>>> import numpy as np
>>> from numpy import linalg as LA
>>> np.set_printoptions(suppress=True, linewidth=100)
>>> f = np.array([0, 4, 1, 0, 3, 2, 1, 4, 1, 3])
>>> v = np.array([-9, -7, -5, -8, 5, -1])
>>> F = np.outer(f, v)
>>> F
array([[  0,   0,   0,   0,   0,   0],
       [-36, -28, -20, -32,  20,  -4],
       [ -9,  -7,  -5,  -8,   5,  -1],
       [  0,   0,   0,   0,   0,   0],
       [-27, -21, -15, -24,  15,  -3],
       [-18, -14, -10, -16,  10,  -2],
       [ -9,  -7,  -5,  -8,   5,  -1],
       [-36, -28, -20, -32,  20,  -4],
       [ -9,  -7,  -5,  -8,   5,  -1],
       [-27, -21, -15, -24,  15,  -3]])
>>> B = np.array([[0, 0, 0], [3, 2, 2], [1, 2, 2], [1, 3, 3], [2, 2, 1], [3, 2, 0]])
>>> F @ B
array([[   0,    0,    0],
       [-108, -160, -172],
       [ -27,  -40,  -43],
       [   0,    0,    0],
       [ -81, -120, -129],
       [ -54,  -80,  -86],
       [ -27,  -40,  -43],
       [-108, -160, -172],
       [ -27,  -40,  -43],
       [ -81, -120, -129]])
>>> np.vstack([F, B.T]).shape
(13, 6)
>>> LA.matrix_rank(F @ B)
np.int64(1)
>>> B @ F
Traceback (most recent call last):
  File "<python-input-11>", line 1, in <module>
    B @ F
    ~~^~~
ValueError: matmul: Input operand 1 has a mismatch in its core dimension 0, with gufunc signature (n?,k),(k,m?)->(n?,m?) (size 10 is different from 3)
>>> LA.matrix_rank(np.vstack([F, B.T]))
np.int64(4)
>>> np.einsum("ik,kj->ij", F, B)
array([[   0,    0,    0],
       [-108, -160, -172],
       [ -27,  -40,  -43],
       [   0,    0,    0],
       [ -81, -120, -129],
       [ -54,  -80,  -86],
       [ -27,  -40,  -43],
       [-108, -160, -172],
       [ -27,  -40,  -43],
       [ -81, -120, -129]])
>>> np.einsum("ij,ij->i", F, F)
array([   0, 3920,  245,    0, 2205,  980,  245, 3920,  245, 2205])
>>> np.einsum("ij->j", F)
array([-171, -133,  -95, -152,   95,  -19])
>>> W0 = np.load("arr.npy")
>>> W0
array([[ 0,  0,  0,  1,  0,  1,  2,  0,  0,  0, -2],
       [-2,  0,  0,  0,  0,  0,  0,  0,  0,  2, -1],
       [ 0,  0,  0,  0,  0,  0,  0,  0,  0,  0,  0],
       [-2,  0,  0,  0,  0,  0,  0,  0,  0,  0, -1],
       [ 0,  0,  0,  2,  0,  0,  0,  0, -1,  2,  0],
       [ 0, -2,  2,  0,  0,  0, -2,  0,  2,  0,  0]])
>>> Uu, sig, vt = LA.svd(W0)
>>> sig.round(2) + 0
array([4.42, 3.76, 2.8 , 2.57, 0.9 , 0.  ])
>>> B = Uu[:, :5] @ np.diag(sig[:5]) @ vt[:5]
>>> round(LA.norm(W0 - B) / LA.norm(W0), 2)
np.float64(0.0)
>>> LA.matrix_rank(B)
np.int64(5)
>>> round(np.abs(W0 - B).max(), 2)
np.float64(0.0)
>>> LA.matrix_rank(W0, rtol=0.05)
np.int64(5)
>>> data = np.loadtxt("run6.csv", delimiter=",")
>>> data
array([[ 1.,  1.,  3.,  2., -1., -2.,  3., -1.,  2.,  4., -2., -2., -1.],
       [ 3.,  2.,  3.,  3., -2.,  1., -1.,  1., -1., -5.,  2., -1.,  5.],
       [ 1.,  1.,  3., -3.,  1., -4.,  5.,  4., -4., -2.,  1., -4.,  4.],
       [ 0.,  0.,  0.,  0.,  3.,  2.,  2.,  0.,  0.,  0.,  3.,  3.,  0.],
       [ 0.,  0.,  0.,  2.,  2.,  0.,  2.,  3.,  1.,  1.,  3.,  1.,  1.],
       [ 0.,  0.,  0.,  0.,  0.,  3.,  2.,  3.,  2.,  0.,  2.,  2.,  1.],
       [ 0.,  0.,  0.,  1.,  2.,  0.,  0.,  1.,  3.,  1.,  1.,  1.,  3.],
       [ 0.,  0.,  0.,  3.,  2.,  0.,  1.,  1.,  3.,  3.,  3.,  3.,  3.],
       [ 0.,  0.,  0.,  1.,  0.,  2.,  2.,  3.,  2.,  3.,  1.,  1.,  0.],
       [ 0.,  0.,  0.,  2.,  0.,  3.,  1.,  2.,  2.,  2.,  3.,  2.,  0.],
       [ 0.,  0.,  0.,  2.,  3.,  2.,  2.,  1.,  2.,  2.,  2.,  2.,  0.],
       [ 0.,  0.,  0.,  2.,  3.,  1.,  3.,  0.,  0.,  0.,  0.,  0.,  3.],
       [ 0.,  0.,  0.,  2.,  3.,  1.,  3.,  2.,  2.,  1.,  3.,  0.,  0.]])
>>> # looks like rank 12
>>> np.abs(np.diag(LA.qr(data)[1])) > 1e-9
array([ True,  True, False,  True,  True,  True,  True,  True,  True,  True,  True,  True,  True])
>>> np.round(np.trace(LA.pinv(data) @ data), 2)
np.float64(12.0)
>>> LA.lstsq(data[:-1].T, data[-1])[2]
np.int32(12)
